% ipython --no-banner

In [1]: import numpy as np

In [2]: import numpy.linalg as la

In [3]: np.set_printoptions(precision=2, suppress=True, linewidth=140)

In [4]: A = np.load("mat.npy")

In [5]: A
Out[5]: 
array([[ 2,  0,  0,  0,  0,  0],
       [ 0,  0,  0,  0,  2,  0],
       [ 0,  2,  0,  0,  0, -1],
       [ 2, -3,  0, -2,  0,  3],
       [ 0,  0,  0, -3,  0,  0],
       [ 0,  0,  0,  0,  0,  0],
       [ 0,  0,  0,  3,  1,  0]])

In [6]: x = np.array([3, 4, -5, 5, -4, 1])

In [7]: A * x
Out[7]: 
array([[  6,   0,   0,   0,   0,   0],
       [  0,   0,   0,   0,  -8,   0],
       [  0,   8,   0,   0,   0,  -1],
       [  6, -12,   0, -10,   0,   3],
       [  0,   0,   0, -15,   0,   0],
       [  0,   0,   0,   0,   0,   0],
       [  0,   0,   0,  15,  -4,   0]])

In [8]: la.cond(A) > 100
Out[8]: np.True_

In [9]: print(np.round(A @ la.pinv(A) @ A, 2) + 0)
[[ 2.  0.  0.  0.  0.  0.]
 [ 0.  0.  0.  0.  2.  0.]
 [ 0.  2.  0.  0.  0. -1.]
 [ 2. -3.  0. -2.  0.  3.]
 [ 0.  0.  0. -3.  0.  0.]
 [ 0.  0.  0.  0.  0.  0.]
 [ 0.  0.  0.  3.  1.  0.]]

In [10]: np.round(np.trace(la.pinv(A) @ A), 2)
Out[10]: np.float64(5.0)

In [11]: np.allclose(A[:-1].T @ la.lstsq(A[:-1].T, A[-1])[0], A[-1])
Out[11]: True

In [12]: np.abs(np.diag(la.qr(A)[1])) > 1e-9
Out[12]: array([ True,  True, False,  True,  True,  True])

In [13]: u = np.array([8, -4, 5])

In [14]: np.convolve(A[4], u)
Out[14]: array([  0,   0,   0, -24,  12, -15,   0,   0])

In [15]: np.correlate(A[4], A[5], "full")
Out[15]: array([0, 0, 0, 0, 0, 0, 0, 0, 0, 0, 0])

In [16]: np.polyval(u, A[4])
Out[16]: array([ 5,  5,  5, 89,  5,  5])

In [17]: np.cross(A[4, :3], A[5, :3])
Out[17]: array([0, 0, 0])
